In [1]: import numpy as np

In [2]: import numpy.linalg as la

In [3]: np.set_printoptions(precision=2, suppress=True, linewidth=200, legacy="1.25")

In [4]: arr = np.array([[1.6, 0.8, 0.9, 0.3, 1.0, -0.9, -0.3],
   ...:     [-0.2, 0.6, 0.4, 0.9, 1.1, -1.2, -1.1],
   ...:     [1.0, -1.0, -0.5, 1.0, -0.6, 0.3, 0.2],
   ...:     [1.0, -0.2, 2.2, -1.0, -0.8, -1.4, -0.2],
   ...:     [-0.1, -0.2, 0.5, 1.6, -1.2, -1.4, -0.5]])

In [5]: print(arr)
[[ 1.6  0.8  0.9  0.3  1.  -0.9 -0.3]
 [-0.2  0.6  0.4  0.9  1.1 -1.2 -1.1]
 [ 1.  -1.  -0.5  1.  -0.6  0.3  0.2]
 [ 1.  -0.2  2.2 -1.  -0.8 -1.4 -0.2]
 [-0.1 -0.2  0.5  1.6 -1.2 -1.4 -0.5]]

In [6]: other = arr / np.sqrt((arr ** 2).mean(axis=1, keepdims=True))

In [7]: print(la.norm(other, axis=1))
[2.65 2.65 2.65 2.65 2.65]

In [8]: print(la.matrix_rank(other) == la.matrix_rank(arr))
True

In [9]: u, v = arr[3], arr[1]

In [10]: print(u @ u)
9.52

In [11]: p = (u @ v) / (u @ u) * u

In [12]: print(la.matrix_rank(np.outer(u, v)))
1

In [13]: print(v - p)
[-0.27  0.61  0.24  0.97  1.16 -1.1  -1.09]

In [14]: print(p)
[ 0.07 -0.01  0.16 -0.07 -0.06 -0.1  -0.01]

In [15]: u = np.array([0, 0, 2])

In [16]: print(np.array([np.convolve(row, u, "same") for row in arr]))
[[ 0.   3.2  1.6  1.8  0.6  2.  -1.8]
 [ 0.  -0.4  1.2  0.8  1.8  2.2 -2.4]
 [ 0.   2.  -2.  -1.   2.  -1.2  0.6]
 [ 0.   2.  -0.4  4.4 -2.  -1.6 -2.8]
 [ 0.  -0.2 -0.4  1.   3.2 -2.4 -2.8]]

In [17]: w1 = np.array([[2, 0, 2, 2, 0],
    ...:     [2, 2, 3, 1, 1],
    ...:     [0, 3, 2, 0, 3],
    ...:     [1, 0, 0, 3, 0],
    ...:     [3, 2, 1, 2, 0],
    ...:     [2, 2, 0, 3, 2],
    ...:     [1, 1, 2, 3, 1]])

In [18]: beta = np.array([-6, -1, 8, 1, -4])

In [19]: act = np.maximum(arr @ w1 + beta, 0)

In [20]: print((act > 0).astype(int))
[[1 1 1 1 0]
 [0 1 1 0 0]
 [0 0 1 1 0]
 [0 1 1 0 0]
 [0 0 1 0 0]]

In [21]: print(act.round(2) + 0)
[[ 0.   3.2 15.8  4.3  0. ]
 [ 0.   0.1  9.1  0.   0. ]
 [ 0.   0.   5.8  5.3  0. ]
 [ 0.   0.6 12.6  0.   0. ]
 [ 0.   0.   6.   0.   0. ]]

In [22]: basis = np.array([[1, 1, 0], [1, 2, 4], [4, 4, 0], [4, 5, 3], [4, 0, 0]])

In [23]: print(w1 @ basis)
[[18 20  6]
 [24 23 11]
 [23 14 12]
 [13 16  9]
 [17 21 14]
 [24 21 17]
 [26 26 13]]

In [24]: print((act @ basis).round(6).argmax(axis=1))
[1 1 1 1 0]

In [25]: print(act @ basis)
[[83.6 91.1 25.7]
 [36.5 36.6  0.4]
 [44.4 49.7 15.9]
 [51.  51.6  2.4]
 [24.  24.   0. ]]

In [26]: W0 = np.load("arr.npy")

In [27]: print(W0)
[[ 0  0  0  0  0]
 [ 0  0  0  0  0]
 [ 0  0 -1  0  0]
 [ 2  0  2  0  0]
 [-1  0  0  0  0]
 [-3 -3  2 -2  3]
 [ 0  1  0  0 -1]
 [ 0  0  0  0  0]]

In [28]: left, s, vt = la.svd(W0)

In [29]: evecs = vt[:(s > 1e-8).sum()]

In [30]: rng = np.random.default_rng(812)

In [31]: vec = W0[0] + 2 * W0[5] + rng.integers(2) * np.eye(5)[3]

In [32]: print(vec)
[-6. -6.  4. -3.  6.]

In [33]: print(np.diag(evecs.T @ evecs))
[1.  0.5 1.  1.  0.5]

In [34]: print(round(la.norm(vec - evecs.T @ evecs @ vec), 2))
0.0

In [35]: print(la.matrix_rank(np.vstack([W0, vec])))
4

In [36]: print(la.matrix_rank(W0))
4

In [37]: print(W0.sum(axis=1))
[ 0  0 -1  4 -1 -3  0  0]

In [38]: W0[8]
---------------------------------------------------------------------------
IndexError                                Traceback (most recent call last)
Cell In[38], line 1
----> 1 W0[8]

IndexError: index 8 is out of bounds for axis 0 with size 8

In [39]: W0[:, 5]
---------------------------------------------------------------------------
IndexError                                Traceback (most recent call last)
Cell In[39], line 1
----> 1 W0[:, 5]

IndexError: index 5 is out of bounds for axis 1 with size 5

In [40]: print(np.diff(W0, axis=0))
[[ 0  0  0  0  0]
 [ 0  0 -1  0  0]
 [ 2  0  3  0  0]
 [-3  0 -2  0  0]
 [-2 -3  2 -2  3]
 [ 3  4 -2  2 -4]
 [ 0 -1  0  0  1]]

In [41]: print(W0 - W0[0])
[[ 0  0  0  0  0]
 [ 0  0  0  0  0]
 [ 0  0 -1  0  0]
 [ 2  0  2  0  0]
 [-1  0  0  0  0]
 [-3 -3  2 -2  3]
 [ 0  1  0  0 -1]
 [ 0  0  0  0  0]]

In [42]: print(round(la.norm(W0), 2))
6.86

In [43]: la.rank(W0)
---------------------------------------------------------------------------
AttributeError                            Traceback (most recent call last)
Cell In[43], line 1
----> 1 la.rank(W0)

AttributeError: module 'numpy.linalg' has no attribute 'rank'

In [44]: print(W0.sum(axis=0))
[-2 -2  3 -2  2]

In [45]: print(np.round(la.svd(W0, compute_uv=False), 2) + 0)
[6.05 2.98 1.19 0.4  0.  ]

In [46]: feats = np.load("case8.npy")

In [47]: print(feats)
[[  1   3  -3  -3  -3  -3  -2  -3  -1   1]
 [ -1  -2   3   0  -3   0   0   2   0   3]
 [ -3  -3  -1   2  -3   3  -3  -3   2   2]
 [ -3   0  -2   2   1   0   0  -2  -3  -2]
 [  1   1   1  -2  -1   2  -3   3   2   1]
 [ -3  -2  -2  -1   0  -2  -2  -2  -3   2]
 [  1  -2  -3  -2  -3  -2   2  -1   2  -2]
 [ -2   0  -2   2  -1  -3  -2  -3   0   0]
 [ -1   1  -2  -1  -1   2  -2   0  -1  -3]
 [ -4  -7  12  -3 -18  -3  -2   7  -1  16]]

In [48]: rk = la.matrix_rank(feats)

In [49]: print(rk)
9

In [50]: N = la.svd(feats)[2][rk:].T

In [51]: print(N[:, 0] / N[np.abs(N[:, 0]).round(6).argmax(), 0])
[ 1.   -0.38 -0.58  0.72 -0.21  0.08 -0.29  0.38 -0.58  0.2 ]

In [52]: print([int(la.matrix_rank(feats[:, :j + 1])) for j in range(10)])
[1, 2, 3, 4, 5, 6, 7, 8, 9, 9]

In [53]: print(N.shape)
(10, 1)

In [54]: print([int(la.matrix_rank(feats[:i])) for i in range(1, len(feats) + 1)])
[1, 2, 3, 4, 5, 6, 7, 8, 9, 9]

In [55]: print([int(la.matrix_rank(np.delete(feats, i, axis=0))) for i in range(10)])
[9, 9, 8, 8, 8, 8, 8, 8, 8, 9]

In [56]: feats.inv()
---------------------------------------------------------------------------
AttributeError                            Traceback (most recent call last)
Cell In[56], line 1
----> 1 feats.inv()

AttributeError: 'numpy.ndarray' object has no attribute 'inv'

In [57]: print((feats - feats.T) / 2)
[[ 0.   2.   0.   0.  -2.   0.  -1.5 -0.5  0.   2.5]
 [-2.   0.   3.   0.  -2.   1.   1.   1.  -0.5  5. ]
 [ 0.  -3.   0.   2.  -2.   2.5  0.  -0.5  2.  -5. ]
 [ 0.   0.  -2.   0.   1.5  0.5  1.  -2.  -1.   0.5]
 [ 2.   2.   2.  -1.5  0.   1.   0.   2.   1.5  9.5]
 [ 0.  -1.  -2.5 -0.5 -1.   0.   0.   0.5 -2.5  2.5]
 [ 1.5 -1.   0.  -1.   0.   0.   0.   0.5  2.   0. ]
 [ 0.5 -1.   0.5  2.  -2.  -0.5 -0.5  0.   0.  -3.5]
 [ 0.   0.5 -2.   1.  -1.5  2.5 -2.   0.   0.  -1. ]
 [-2.5 -5.   5.  -0.5 -9.5 -2.5  0.   3.5  1.   0. ]]

In [58]: print(np.trace(feats))
11

In [59]: print((feats + feats.T) / 2)
[[ 1.   1.  -3.  -3.  -1.  -3.  -0.5 -2.5 -1.  -1.5]
 [ 1.  -2.   0.   0.  -1.  -1.  -1.   1.   0.5 -2. ]
 [-3.   0.  -1.   0.  -1.   0.5 -3.  -2.5  0.   7. ]
 [-3.   0.   0.   2.  -0.5 -0.5 -1.   0.  -2.  -2.5]
 [-1.  -1.  -1.  -0.5 -1.   1.  -3.   1.   0.5 -8.5]
 [-3.  -1.   0.5 -0.5  1.  -2.  -2.  -2.5 -0.5 -0.5]
 [-0.5 -1.  -3.  -1.  -3.  -2.   2.  -1.5  0.  -2. ]
 [-2.5  1.  -2.5  0.   1.  -2.5 -1.5 -3.   0.   3.5]
 [-1.   0.5  0.  -2.   0.5 -0.5  0.   0.  -1.  -2. ]
 [-1.5 -2.   7.  -2.5 -8.5 -0.5 -2.   3.5 -2.  16. ]]

In [60]: print(np.round(np.sort(np.abs(la.eigvals(feats))), 2) + 0)
[ 0.    0.54  2.47  2.47  5.07  5.07  5.22  7.24  7.26 12.54]

In [61]: print(feats @ feats)
[[  23    5   44  -10  -11   -4   24   33    1   24]
 [ -27  -32   23   10  -53   -9   -8   -4   -2   44]
 [ -22  -15   23    6    0    7    4   13  -30   17]
 [  13    9   -6   12   57   11   23    6    0  -33]
 [ -19   -6    9    2  -24   -8  -24   -6  -10   29]
 [  11   -8   51    2   -5    5   18   39    5   30]
 [  31   29  -33   -7   42   -5   26  -12    3  -56]
 [  10    9   21    9   24   17   21   22   -5  -13]
 [  11   20  -23   11   67    2   11  -13   -8  -38]
 [-112 -155  159   40 -276  -49  -16   13   -9  244]]

In [62]: print(np.allclose(feats, feats.T))
False

In [63]: print(round(np.abs(la.eigvals(feats)).max(), 2))
12.54

In [64]: left, s, vt = la.svd(W0)

In [65]: print(np.argmax(s[:-1] / (s[1:] + 1e-6)) + 1)
4

In [66]: print(s.round(2) + 0)
[6.05 2.98 1.19 0.4  0.  ]

In [67]: other = left[:, :4] @ np.diag(s[:4]) @ vt[:4]

In [68]: print(la.matrix_rank(other))
4

In [69]: print(round(la.norm(W0 - other) / la.norm(W0), 2))
0.0

In [70]: K = np.array([[0, -3, 2, -1, 0],
    ...:     [2, 0, -3, 3, -3],
    ...:     [3, -1, 3, -1, -2],
    ...:     [3, -1, 2, -2, 0],
    ...:     [-3, -1, -2, 1, 3],
    ...:     [-1, -1, 3, 2, 3],
    ...:     [-3, 3, 0, 0, -3]])

In [71]: print(K)
[[ 0 -3  2 -1  0]
 [ 2  0 -3  3 -3]
 [ 3 -1  3 -1 -2]
 [ 3 -1  2 -2  0]
 [-3 -1 -2  1  3]
 [-1 -1  3  2  3]
 [-3  3  0  0 -3]]

In [72]: theta = np.radians(30)

In [73]: r_ = np.eye(5)

In [74]: r_[1, 1] = r_[2, 2] = np.cos(theta)

In [75]: r_[1, 2], r_[2, 1] = -np.sin(theta), np.sin(theta)

In [76]: print(r_)
[[ 1.    0.    0.    0.    0.  ]
 [ 0.    0.87 -0.5   0.    0.  ]
 [ 0.    0.5   0.87  0.    0.  ]
 [ 0.    0.    0.    1.    0.  ]
 [ 0.    0.    0.    0.    1.  ]]

In [77]: other = K @ r_.T

In [78]: print(np.allclose(la.norm(K, axis=1), la.norm(other, axis=1)))
True

In [79]: A = np.load("dump.npy")

In [80]: print(A)
[[-16.18 -12.52  -8.43   9.86  -4.49]
 [-14.26 -13.71 -11.25   9.01  -4.1 ]
 [-14.59 -10.15  -8.46   8.92  -2.11]
 [-17.45 -11.02  -8.29  10.75  -3.99]
 [-14.23 -11.35  -9.83  10.39  -3.42]
 [-15.94 -11.4   -8.6   10.06  -2.21]
 [-15.62 -11.78 -10.91   9.72  -2.99]
 [-14.82 -11.32  -9.06  11.05  -2.74]
 [-15.5  -10.33  -9.7    8.8   -2.76]
 [-14.35 -10.86  -9.26   8.45  -0.72]
 [-15.15 -12.26  -8.66   9.47  -1.89]
 [-15.61 -10.52  -9.09   8.12  -2.41]
 [-14.99 -11.22  -8.5    9.25  -3.08]
 [-15.21 -11.31  -9.53   7.86  -1.87]
 [-14.31 -12.91  -8.95   8.43  -5.4 ]
 [-14.34 -11.79  -7.85   8.32  -3.24]
 [-14.87  -9.68  -9.57   8.76  -3.59]
 [-15.17 -11.38  -8.44   9.24  -3.7 ]
 [-16.33 -11.51  -8.61   8.8   -2.45]
 [-14.06 -11.86  -9.75   8.88  -3.08]
 [-16.52 -11.33 -10.02   8.17  -2.63]
 [-13.78 -12.76  -8.58   8.88  -1.9 ]
 [-15.38 -10.53 -10.41   7.12  -2.49]
 [-14.96 -12.17  -7.61  10.39  -3.11]]

In [81]: idx = A[:, 1] > np.median(A[:, 1])

In [82]: u = A[idx].mean(axis=0) - A[~idx].mean(axis=0)

In [83]: print(u)
[-0.29  1.37 -0.34 -0.28  0.56]

In [84]: print(round(float((((A - A.mean(axis=0)) @ u > 0) == idx).mean()), 2))
0.71

In [85]: print(idx.astype(int))
[0 0 1 1 1 0 0 1 1 1 0 1 1 1 0 0 1 0 0 0 1 0 1 0]

In [86]: print(np.argsort(-np.abs(u).round(6), kind="stable"))
[1 4 2 0 3]
